In [1]: import numpy as np

In [2]: np.set_printoptions(suppress=True, linewidth=200)

In [3]: F = np.load("sample1.npy")

In [4]: print(F)
[[ 3  3  3  3  3  3  3]
 [ 3  6  6  6  6  6  6]
 [ 3  6  9  9  9  9  9]
 [ 3  6  9 12 12 12 12]
 [ 3  6  9 12 15 15 15]
 [ 3  6  9 12 15 18 18]
 [ 3  6  9 12 15 18 21]]

In [5]: print(np.round(np.linalg.norm(F, "nuc"), 2))
84.0

In [6]: print(round(np.linalg.norm(F, 1), 2), round(np.linalg.norm(F, np.inf), 2))
84.0 84.0

In [7]: print(np.round(np.linalg.norm(F, axis=1), 2))
[ 7.94 15.   21.21 26.5  30.74 33.81 35.5 ]

In [8]: print(round(np.linalg.norm(F) ** 2 / np.linalg.norm(F, 2) ** 2, 2))
1.02

In [9]: print(round(np.linalg.norm(F[1] - F[2]), 2))
6.71

In [10]: print(np.round(np.linalg.norm(F, 2), 2))
68.64

In [11]: print(np.round(np.linalg.norm(F, axis=0), 2))
[ 7.94 15.   21.21 26.5  30.74 33.81 35.5 ]

In [12]: E = np.load("arr.npy")

In [13]: print(E.round(2))
[[0.17 0.33 0.08 0.08 0.17 0.17]
 [0.   0.29 0.   0.29 0.   0.43]
 [0.   0.2  0.4  0.07 0.13 0.2 ]
 [0.22 0.22 0.17 0.04 0.13 0.22]
 [0.11 0.22 0.28 0.22 0.17 0.  ]
 [0.22 0.11 0.17 0.17 0.11 0.22]]

In [14]: rng = np.random.default_rng(1827)

In [15]: labels = rng.permutation(6)

In [16]: other = E[:, labels] * rng.choice([-1, 1], 6)

In [17]: print(other.round(2))
[[ 0.17  0.08 -0.33 -0.08  0.17 -0.17]
 [ 0.    0.29 -0.29 -0.    0.43 -0.  ]
 [ 0.13  0.07 -0.2  -0.4   0.2  -0.  ]
 [ 0.13  0.04 -0.22 -0.17  0.22 -0.22]
 [ 0.17  0.22 -0.22 -0.28  0.   -0.11]
 [ 0.11  0.17 -0.11 -0.17  0.22 -0.22]]

In [18]: left, _, Vt = np.linalg.svd(E.T @ other)

In [19]: print(labels)
[4 3 1 2 5 0]

In [20]: print(np.round(left @ Vt, 2) + 0)
[[ 0.  0.  0.  0.  0. -1.]
 [ 0.  0. -1.  0.  0.  0.]
 [ 0.  0.  0. -1.  0.  0.]
 [ 0.  1.  0.  0.  0.  0.]
 [ 1.  0.  0.  0.  0.  0.]
 [ 0.  0.  0.  0.  1.  0.]]

In [21]: print(np.round(np.linalg.lstsq(E, other)[0], 2) + 0)
[[ 0.  0.  0.  0.  0. -1.]
 [ 0.  0. -1.  0.  0.  0.]
 [ 0.  0.  0. -1.  0.  0.]
 [ 0.  1.  0.  0.  0.  0.]
 [ 1.  0.  0.  0.  0.  0.]
 [ 0.  0.  0.  0.  1.  0.]]
